% ipython --no-banner

In [1]: import numpy as np

In [2]: np.set_printoptions(precision=2, suppress=True, linewidth=140, floatmode="fixed")

In [3]: W0 = np.load("run11.npy")

In [4]: print(W0)
[[2 2 0 0 0 0 4]
 [0 2 0 0 0 4 0]
 [0 0 0 0 0 0 0]
 [0 1 0 0 4 0 3]
 [0 0 4 0 4 5 1]
 [0 0 0 0 0 0 0]
 [0 0 0 0 0 5 3]
 [0 3 0 0 2 2 0]]

In [5]: rank = np.linalg.matrix_rank(W0)

In [6]: print(rank)
6

In [7]: N = np.linalg.svd(W0)[2][rank:].T

In [8]: print([int(np.linalg.matrix_rank(np.delete(W0, i, axis=0))) for i in range(8)])
[5, 5, 6, 5, 5, 6, 5, 5]

In [9]: print(np.allclose(W0 @ N, 0))
True

In [10]: print(np.round(W0 @ N, 2) + 0)
[[0.00]
 [0.00]
 [0.00]
 [0.00]
 [0.00]
 [0.00]
 [0.00]
 [0.00]]

In [11]: print([int(np.linalg.matrix_rank(W0[:, :j + 1])) for j in range(7)])
[1, 2, 3, 3, 4, 5, 6]

In [12]: print(N.shape)
(7, 1)

In [13]: print(np.round(N @ N.T, 2) + 0)
[[0.00 0.00 0.00 0.00 0.00 0.00 0.00]
 [0.00 0.00 0.00 0.00 0.00 0.00 0.00]
 [0.00 0.00 0.00 0.00 0.00 0.00 0.00]
 [0.00 0.00 0.00 1.00 0.00 0.00 0.00]
 [0.00 0.00 0.00 0.00 0.00 0.00 0.00]
 [0.00 0.00 0.00 0.00 0.00 0.00 0.00]
 [0.00 0.00 0.00 0.00 0.00 0.00 0.00]]

In [14]: left, sig, Vh = np.linalg.svd(W0)

In [15]: evecs = Vh[:(sig > 1e-8).sum()]

In [16]: rng = np.random.default_rng(393714)

In [17]: x = W0[2] + -3 * W0[6] + rng.integers(2) * np.eye(7)[2]

In [18]: print(x)
[  0.00   0.00   1.00   0.00   0.00 -15.00  -9.00]

In [19]: print(np.linalg.matrix_rank(np.vstack([W0, x])))
6

In [20]: print(np.allclose(evecs.T @ evecs @ x, x))
True

In [21]: x = np.array([-2, 0, -2, 1, -3, -2, -1])

In [22]: h = np.maximum(W0 @ x, 0)

In [23]: print(np.flatnonzero(h > 1e-9))
[]

In [24]: print(W0.T @ h)
[0 0 0 0 0 0 0]

In [25]: print(np.maximum(W0 @ (3 * x), 0))
[0 0 0 0 0 0 0 0]

In [26]: print(np.tanh(W0 @ x))
[-1.00 -1.00  0.00 -1.00 -1.00  0.00 -1.00 -1.00]

In [27]: print(np.maximum(W0 @ x, 0) - np.maximum(-W0 @ x, 0))
[ -8  -8   0 -15 -31   0 -13 -10]

In [28]: left, sig, Vh = np.linalg.svd(W0)

In [29]: print(sig.round(2) + 0)
[10.25  5.64  4.90  3.66  2.18  0.04  0.00]

In [30]: other = left[:, :6] @ np.diag(sig[:6]) @ Vh[:6]

In [31]: print(round(np.linalg.norm(W0 - other, 2), 2), round(float(sig[6]), 2))
0.0 0.0

In [32]: print(np.linalg.matrix_rank(other))
6

In [33]: print(other.round(2) + 0)
[[2.00 2.00 0.00 0.00 0.00 0.00 4.00]
 [0.00 2.00 0.00 0.00 0.00 4.00 0.00]
 [0.00 0.00 0.00 0.00 0.00 0.00 0.00]
 [0.00 1.00 0.00 0.00 4.00 0.00 3.00]
 [0.00 0.00 4.00 0.00 4.00 5.00 1.00]
 [0.00 0.00 0.00 0.00 0.00 0.00 0.00]
 [0.00 0.00 0.00 0.00 0.00 5.00 3.00]
 [0.00 3.00 0.00 0.00 2.00 2.00 0.00]]

In [34]: print(np.round(np.abs(W0 - other).max(), 2))
0.0

In [35]: F = np.loadtxt("test19.csv", delimiter=",")

In [36]: print(F)
[[-1.00 -3.00 -2.00 -1.00]
 [ 0.00  0.00  0.00  0.00]
 [ 1.00  3.00  2.00  1.00]
 [ 0.00  0.00  0.00  0.00]]

In [37]: left, sig, Vh = np.linalg.svd(F)

In [38]: evecs = Vh[:(sig > 1e-8).sum()]

In [39]: x = F[1] + -1 * F[2] + rng.integers(2) * np.eye(4)[0]

In [40]: print(x)
[ 0.00 -3.00 -2.00 -1.00]

In [41]: print(round(float(np.linalg.norm(x - evecs.T @ evecs @ x)), 2))
0.97

In [42]: print(evecs.T @ evecs)
[[0.07 0.20 0.13 0.07]
 [0.20 0.60 0.40 0.20]
 [0.13 0.40 0.27 0.13]
 [0.07 0.20 0.13 0.07]]

In [43]: print(np.allclose(evecs.T @ evecs @ x, x))
False

In [44]: print(np.linalg.matrix_rank(np.vstack([F, x])))
2

In [45]: print(np.diag(evecs.T @ evecs))
[0.07 0.60 0.27 0.07]

In [46]: T = np.stack([F, 3 * F, F[::-1]])

In [47]: print(np.linalg.matrix_rank(T))
[1 1 1]

In [48]: print(T.sum(axis=0))
[[ -4.00 -12.00  -8.00  -4.00]
 [  1.00   3.00   2.00   1.00]
 [  4.00  12.00   8.00   4.00]
 [ -1.00  -3.00  -2.00  -1.00]]

In [49]: m1 = np.loadtxt("x.csv", delimiter=",")

In [50]: print(m1)
[[-0.40  1.90 -0.50 -1.70  1.17]
 [-0.30  1.40  0.50 -0.90 -1.25]
 [-1.10 -1.50  0.00  0.10 -0.07]
 [ 1.10 -0.20 -1.00 -0.50  2.97]
 [-1.20 -0.90  1.00 -0.10 -3.28]
 [ 1.30 -1.40  1.60 -0.10 -4.63]
 [ 0.20  1.60  0.50  0.50 -1.49]
 [ 1.10 -0.70  0.50  0.30 -1.72]
 [-0.70  1.10  1.40 -0.20 -3.97]
 [-0.20  0.40  0.00  1.50 -0.38]
 [-0.90 -1.10  0.10  2.10 -0.19]
 [ 1.30 -1.90  0.40  0.70 -0.77]
 [ 1.90 -0.70 -1.00 -0.90  3.03]
 [-0.40 -0.40 -0.60 -1.20  1.27]
 [ 1.30 -0.90 -1.50  1.30  4.65]
 [-1.00  0.40  0.30  0.80 -1.24]
 [ 0.30 -0.50  1.00 -0.80 -3.01]
 [ 1.10 -0.30 -0.50 -0.20  1.32]
 [ 0.40  0.70  0.70  0.70 -2.54]
 [ 0.40 -1.50 -1.00  1.60  2.50]
 [-1.60  0.90  1.30 -2.40 -3.88]
 [-0.80 -1.60  0.00 -0.50  0.01]
 [ 0.30 -1.10 -1.00 -0.40  2.97]
 [-1.80  1.60  0.90  0.40 -2.43]
 [ 0.50  0.80  0.80  0.20 -2.17]
 [-1.60  1.20  1.10 -0.20 -3.00]
 [-1.70  0.50 -2.20 -0.80  6.98]
 [ 0.20 -0.90 -0.80  0.30  2.07]
 [-1.50 -1.40  1.90 -0.40 -6.06]
 [ 0.40 -0.10  0.70 -0.20 -2.15]
 [-0.30 -2.90  0.00 -1.20  0.38]
 [ 0.20 -0.70  0.70  1.80 -2.31]
 [-0.40 -0.40 -0.50  0.30  0.97]
 [-1.10 -2.30 -0.10 -0.30 -0.11]
 [-0.60 -0.60  0.40  0.50 -1.07]]

In [51]: proj = m1 @ np.linalg.solve(m1.T @ m1, m1.T)

In [52]: print(np.round(np.trace(proj), 2))
5.0

In [53]: print(np.round(np.linalg.eigvalsh(proj), 2) + 0)
[0.00 0.00 0.00 0.00 0.00 0.00 0.00 0.00 0.00 0.00 0.00 0.00 0.00 0.00 0.00 0.00 0.00 0.00 0.00 0.00 0.00 0.00 0.00 0.00 0.00 0.00 0.00
 0.00 0.00 0.00 1.00 1.00 1.00 1.00 1.00]

In [54]: print(proj @ m1[:, 4])
[ 1.17 -1.25 -0.07  2.97 -3.28 -4.63 -1.49 -1.72 -3.97 -0.38 -0.19 -0.77  3.03  1.27  4.65 -1.24 -3.01  1.32 -2.54  2.50 -3.88  0.01  2.97
 -2.43 -2.17 -3.00  6.98  2.07 -6.06 -2.15  0.38 -2.31  0.97 -0.11 -1.07]
